$ ipython --no-banner

In [1]: import numpy as np

In [2]: from numpy import linalg as LA

In [3]: np.set_printoptions(precision=3, suppress=True, linewidth=160, sign=" ")

In [4]: A = np.load("sample5.npy")

In [5]: A
Out[5]: 
array([[ 0.,  0.,  0.,  0.,  3.],
       [ 0.,  0.,  0.,  0.,  2.],
       [ 0.,  0.,  0.,  0.,  0.],
       [ 0.,  0.,  0.,  0.,  3.],
       [ 3.,  2.,  0.,  3.,  0.]])

In [6]: # 2 groups of indices that never mix

In [7]: rank = LA.matrix_rank(A)

In [8]: rank
Out[8]: np.int64(2)

In [9]: ns = LA.svd(A)[2][rank:].T

In [10]: ns.shape
Out[10]: (5, 3)

In [11]: [int(LA.matrix_rank(A[:, :j + 1])) for j in range(5)]
Out[11]: [1, 1, 1, 1, 2]

In [12]: LA.matrix_rank(A.T @ A), LA.matrix_rank(A @ A.T)
Out[12]: (np.int64(2), np.int64(2))

In [13]: np.round(A @ ns, 3) + 0
Out[13]: 
array([[ 0.,  0.,  0.],
       [ 0.,  0.,  0.],
       [ 0.,  0.,  0.],
       [ 0.,  0.,  0.],
       [ 0.,  0.,  0.]])

In [14]: np.allclose(A @ ns, 0)
Out[14]: True

In [15]: [int(LA.matrix_rank(np.delete(A, i, axis=0))) for i in range(5)]
Out[15]: [2, 2, 2, 2, 1]

In [16]: LA.matrix_rank(A)
Out[16]: np.int64(2)

In [17]: np.count_nonzero(A)
Out[17]: np.int64(6)

In [18]: m1 = np.array([[3, -2, 3, 5], [-3, 8, 4, 9], [8, -2, -3, 8], [3, 5, 8, -9]])

In [19]: m1[-1] = m1[0] + 2 * m1[1]

In [20]: m1
Out[20]: 
array([[ 3, -2,  3,  5],
       [-3,  8,  4,  9],
       [ 8, -2, -3,  8],
       [-3, 14, 11, 23]])

In [21]: U, sv, Vt = LA.svd(m1)

In [22]: V = Vt[:(sv > 1e-8).sum()]

In [23]: rng = np.random.default_rng(52958)

In [24]: x0 = m1[3] + 5 * m1[1] + rng.integers(2) * np.eye(4)[3]

In [25]: x0
Out[25]: array([-18.,  54.,  31.,  69.])

In [26]: np.diag(V.T @ V)
Out[26]: array([ 0.559,  0.726,  0.875,  0.839])

In [27]: V.T @ V
Out[27]: 
array([[ 0.559, -0.348, -0.234,  0.266],
       [-0.348,  0.726, -0.185,  0.21 ],
       [-0.234, -0.185,  0.875,  0.141],
       [ 0.266,  0.21 ,  0.141,  0.839]])

In [28]: np.allclose(V.T @ V @ x0, x0)
Out[28]: False

In [29]: F = np.load("m.npy")

In [30]: F
Out[30]: 
array([[ -3.453,  10.583,  -4.286,  -9.029],
       [-11.723,  13.522,  -8.662, -16.33 ],
       [ 13.534, -16.833,   9.299,  19.021],
       [ 15.404,  -9.948,  10.693,  17.745],
       [  9.015, -10.175,   7.007,  12.894],
       [-11.22 ,   9.814,  -8.665, -14.658],
       [ -3.709,   8.766,  -2.116,  -5.885],
       [ -8.409,  15.645,  -9.275, -16.762],
       [  4.841,  -4.128,   4.157,   6.527],
       [ 13.206, -15.211,   9.931,  18.771],
       [ -4.066,   9.253,  -2.874,  -7.273],
       [  2.614,   0.907,   1.859,   1.847],
       [ -2.822,   6.115,  -3.886,  -7.095],
       [-11.082,  11.033,  -8.596, -15.28 ],
       [  1.433,   1.323,   2.304,   2.095],
       [ 10.209,  -5.18 ,   8.783,  12.93 ],
       [ -7.265,  11.438,  -5.922, -11.912],
       [ 11.603, -12.101,   9.224,  16.378],
       [ 19.714, -24.125,  17.188,  30.718]])

In [31]: d = LA.norm(F[:, None] - F[None], axis=-1)

In [32]: (d + 1e9 * np.eye(19)).round(6).argmin(axis=1)
Out[32]: array([ 10,  13,   9,  17,  17,  13,  10,   1,  11,   2,   6,  14,   6,   5,  11,   4,   0,   9,   2])

In [33]: d[5].round(6).argsort(kind="stable")[:4]
Out[33]: array([  5,  13,   1,  16])

In [34]: np.unravel_index(d.round(6).argmax(), d.shape)
Out[34]: (np.int64(7), np.int64(18))

In [35]: d.mean(axis=1).argmax()
Out[35]: np.int64(18)

In [36]: LA.matrix_rank(d ** 2)
Out[36]: np.int64(6)
